>>> import numpy as np
>>> np.set_printoptions(precision=2, suppress=True, linewidth=160)
>>> A = np.loadtxt("test6.csv", delimiter=",")
>>> A
array([[ 1., -1.,  1., -1.,  1., -1.,  1., -1.],
       [ 1.,  1., -1., -1.,  1.,  1., -1., -1.],
       [ 1., -1., -1.,  1., -1.,  1.,  1., -1.]])
>>> T = np.stack([A, -3 * A, A[::-1]])
>>> np.linalg.matrix_rank(T.reshape(3, -1))
np.int64(2)
>>> T.shape
(3, 3, 8)
>>> np.linalg.norm(T, axis=(1, 2))
array([ 4.9, 14.7,  4.9])
>>> Uu, sig, vt = np.linalg.svd(A, full_matrices=False)
>>> Uu.shape, sig.shape, vt.shape
((3, 3), (3,), (3, 8))
>>> np.round(vt @ vt.T, 2) + 0
array([[1., 0., 0.],
       [0., 1., 0.],
       [0., 0., 1.]])
>>> np.round(np.sqrt((sig ** 2).sum()), 2), round(np.linalg.norm(A), 2)
(np.float64(4.9), np.float64(4.9))
>>> np.round(Uu.T @ Uu, 2) + 0
array([[1., 0., 0.],
       [0., 1., 0.],
       [0., 0., 1.]])
>>> th = np.radians(45)
>>> R = np.eye(8)
>>> R[5, 5] = R[0, 0] = np.cos(th)
>>> R[5, 0], R[0, 5] = -np.sin(th), np.sin(th)
>>> R
array([[ 0.71,  0.  ,  0.  ,  0.  ,  0.  ,  0.71,  0.  ,  0.  ],
       [ 0.  ,  1.  ,  0.  ,  0.  ,  0.  ,  0.  ,  0.  ,  0.  ],
       [ 0.  ,  0.  ,  1.  ,  0.  ,  0.  ,  0.  ,  0.  ,  0.  ],
       [ 0.  ,  0.  ,  0.  ,  1.  ,  0.  ,  0.  ,  0.  ,  0.  ],
       [ 0.  ,  0.  ,  0.  ,  0.  ,  1.  ,  0.  ,  0.  ,  0.  ],
       [-0.71,  0.  ,  0.  ,  0.  ,  0.  ,  0.71,  0.  ,  0.  ],
       [ 0.  ,  0.  ,  0.  ,  0.  ,  0.  ,  0.  ,  1.  ,  0.  ],
       [ 0.  ,  0.  ,  0.  ,  0.  ,  0.  ,  0.  ,  0.  ,  1.  ]])
>>> A2 = A @ R.T
>>> np.allclose(A @ A.T, A2 @ A2.T)
True
>>> A2.round(2) + 0
array([[ 0.  , -1.  ,  1.  , -1.  ,  1.  , -1.41,  1.  , -1.  ],
       [ 1.41,  1.  , -1.  , -1.  ,  1.  ,  0.  , -1.  , -1.  ],
       [ 1.41, -1.  , -1.  ,  1.  , -1.  ,  0.  ,  1.  , -1.  ]])
>>> np.allclose(np.linalg.norm(A, axis=1), np.linalg.norm(A2, axis=1))
True
>>> feats = np.loadtxt("arr.csv", delimiter=",")
>>> feats
array([[0., 0., 0., 0.],
       [0., 0., 0., 1.],
       [0., 0., 0., 1.],
       [0., 1., 1., 0.]])
>>> Uu, sig, vt = np.linalg.svd(feats)
>>> V = vt[:(sig > 1e-8).sum()]
>>> rng = np.random.default_rng(72)
>>> vec = feats[2] + -1 * feats[0] + rng.integers(2) * np.eye(4)[2]
>>> vec
array([0., 0., 1., 1.])
>>> np.allclose(V.T @ V @ vec, vec)
False
>>> V.T @ V
array([[0. , 0. , 0. , 0. ],
       [0. , 0.5, 0.5, 0. ],
       [0. , 0.5, 0.5, 0. ],
       [0. , 0. , 0. , 1. ]])
>>> proj = np.triu(np.array([[0, -1, 0, -2], [-2, 2, -1, 0], [2, -1, -1, 0], [-1, 2, -2, 2]]), 1) + np.eye(4)
>>> A2 = proj @ feats @ np.linalg.inv(proj)
>>> np.trace(A2), np.trace(feats)
(np.float64(0.0), np.float64(0.0))
>>> np.round(np.poly(A2), 2) + 0
array([ 1.,  0., -2.,  0.,  0.])
>>> proj @ feats - feats @ proj
array([[ 0., -2., -2., -1.],
       [ 0.,  0.,  0., -1.],
       [ 0.,  0.,  0.,  0.],
       [ 0.,  0.,  1.,  0.]])
>>> np.round(np.linalg.det(A2), 2)
np.float64(0.0)
